$ ipython --no-banner

In [1]: import numpy as np

In [2]: from numpy import linalg as LA

In [3]: np.set_printoptions(suppress=True, linewidth=100)

In [4]: Y = np.array([[-1], [-1]])

In [5]: A = np.block([[np.zeros((2, 2)), Y], [Y.T, np.zeros((1, 1))]])

In [6]: A
Out[6]: 
array([[ 0.,  0., -1.],
       [ 0.,  0., -1.],
       [-1., -1.,  0.]])

In [7]: np.trace(A)
Out[7]: np.float64(0.0)

In [8]: (A + A.T) / 2
Out[8]: 
array([[ 0.,  0., -1.],
       [ 0.,  0., -1.],
       [-1., -1.,  0.]])

In [9]: A @ A
Out[9]: 
array([[1., 1., 0.],
       [1., 1., 0.],
       [0., 0., 2.]])

In [10]: np.round(LA.matrix_power(A, 4), 2)
Out[10]: 
array([[2., 2., 0.],
       [2., 2., 0.],
       [0., 0., 4.]])

In [11]: x = np.array([1, 0, 0])

In [12]: A @ np.ones(3)
Out[12]: array([-1., -1., -2.])

In [13]: (A * x).sum(axis=1)
Out[13]: array([ 0.,  0., -1.])

In [14]: A @ (2 * x)
Out[14]: array([ 0.,  0., -2.])

In [15]: A @ x
Out[15]: array([ 0.,  0., -1.])

In [16]: Y = np.array([[0, 3, 2], [0, -3, -3]])

In [17]: W2 = np.kron(Y, A)

In [18]: W2
Out[18]: 
array([[ 0.,  0., -0.,  0.,  0., -3.,  0.,  0., -2.],
       [ 0.,  0., -0.,  0.,  0., -3.,  0.,  0., -2.],
       [-0., -0.,  0., -3., -3.,  0., -2., -2.,  0.],
       [ 0.,  0., -0., -0., -0.,  3., -0., -0.,  3.],
       [ 0.,  0., -0., -0., -0.,  3., -0., -0.,  3.],
       [-0., -0.,  0.,  3.,  3., -0.,  3.,  3., -0.]])

In [19]: print(round(float(LA.norm(W2, 2)), 2), np.round(LA.norm(Y, 2) * LA.norm(A, 2), 2))
7.84 7.84

In [20]: def softmax(z):
    ...:     e = np.exp(z - z.max(axis=-1, keepdims=True))
    ...:     return e / e.sum(axis=-1, keepdims=True)
    ...: 

In [21]: np.round(softmax(A[2] + 2), 2)
Out[21]: array([0.21, 0.21, 0.58])

In [22]: np.round(softmax(A[2]), 2)
Out[22]: array([0.21, 0.21, 0.58])

In [23]: softmax(A).sum(axis=1)
Out[23]: array([1., 1., 1.])

In [24]: scores = A @ A.T / np.sqrt(3)

In [25]: np.round(softmax(scores), 2)
Out[25]: 
array([[0.39, 0.39, 0.22],
       [0.39, 0.39, 0.22],
       [0.19, 0.19, 0.61]])

In [26]: LA.cond(A) > 100
Out[26]: np.True_

In [27]: round(float(LA.norm(A, 2) / LA.norm(A)), 2)
Out[27]: 0.71

In [28]: LA.matrix_rank(A, rtol=0.1)
Out[28]: np.int64(2)

In [29]: [round(float(x), 2) for x in LA.svd(A, compute_uv=False)[:3]]
Out[29]: [1.41, 1.41, 0.0]

In [30]: feats = np.loadtxt("block1.csv", delimiter=",")

In [31]: print(feats)
[[ 2.  1.  0.  2.  2.  3.]
 [ 2.  1.  0.  2.  3.  6.]
 [ 5.  3.  0.  3.  6.  8.]
 [ 7.  3.  3.  5.  8. 11.]
 [ 8.  5.  4.  8.  8. 14.]
 [ 8.  8.  5.  8. 11. 15.]
 [11.  9.  8.  8. 13. 18.]
 [13. 10.  8. 11. 16. 18.]
 [14. 13. 10. 14. 19. 20.]
 [17. 16. 10. 17. 22. 22.]
 [17. 17. 10. 18. 22. 24.]
 [18. 18. 13. 19. 22. 26.]
 [20. 20. 14. 22. 22. 27.]
 [23. 20. 17. 23. 22. 27.]
 [25. 23. 18. 24. 22. 28.]
 [28. 26. 19. 24. 22. 28.]
 [30. 26. 20. 25. 24. 30.]
 [32. 27. 21. 25. 25. 30.]
 [34. 28. 21. 26. 28. 31.]
 [34. 31. 24. 29. 29. 33.]
 [36. 31. 27. 30. 30. 35.]
 [39. 33. 30. 32. 33. 38.]
 [41. 36. 31. 34. 35. 40.]
 [44. 37. 34. 34. 36. 41.]
 [47. 38. 36. 35. 37. 42.]
 [49. 41. 37. 37. 40. 45.]
 [49. 43. 37. 37. 42. 48.]
 [50. 43. 39. 39. 44. 50.]
 [51. 45. 39. 42. 44. 51.]
 [52. 48. 41. 42. 47. 52.]]

In [32]: x = np.array([0, -1, 1, -2, 2, 1])

In [33]: rhs = feats @ x

In [34]: rhs
Out[34]: 
array([ 2.,  7., 11., 17., 13., 18., 27., 26., 27., 26., 25., 27., 21., 22., 19., 17., 22., 24.,
       28., 26., 31., 37., 37., 42., 44., 47., 52., 56., 49., 55.])

In [35]: np.round(LA.solve(feats.T @ feats, feats.T @ rhs), 2) + 0
Out[35]: array([ 0., -1.,  1., -2.,  2.,  1.])

In [36]: rng = np.random.default_rng(9641)

In [37]: rhs = rhs + 0.3 * rng.normal(size=30)

In [38]: print(rhs.round(2))
[ 2.03  7.01 11.81 16.53 13.04 17.73 26.6  25.72 26.63 26.25 25.13 26.82 20.98 22.3  19.41 17.73
 21.86 23.91 27.93 25.62 31.16 36.86 36.99 41.99 44.21 47.57 51.62 55.99 49.23 54.92]

In [39]: c, *_ = LA.lstsq(feats, rhs)

In [40]: round(float(LA.norm(rhs - feats @ c)), 2)
Out[40]: 1.59

In [41]: c.round(2)
Out[41]: array([ 0.03, -1.  ,  0.96, -1.95,  1.97,  0.98])

In [42]: [round(float(LA.norm(LA.solve(feats.T @ feats + lam * np.eye(6), feats.T @ rhs))), 2) for lam in (0, 1, 10, 100)]
Out[42]: [3.25, 3.21, 2.91, 1.61]

In [43]: c.round()
Out[43]: array([ 0., -1.,  1., -2.,  2.,  1.])
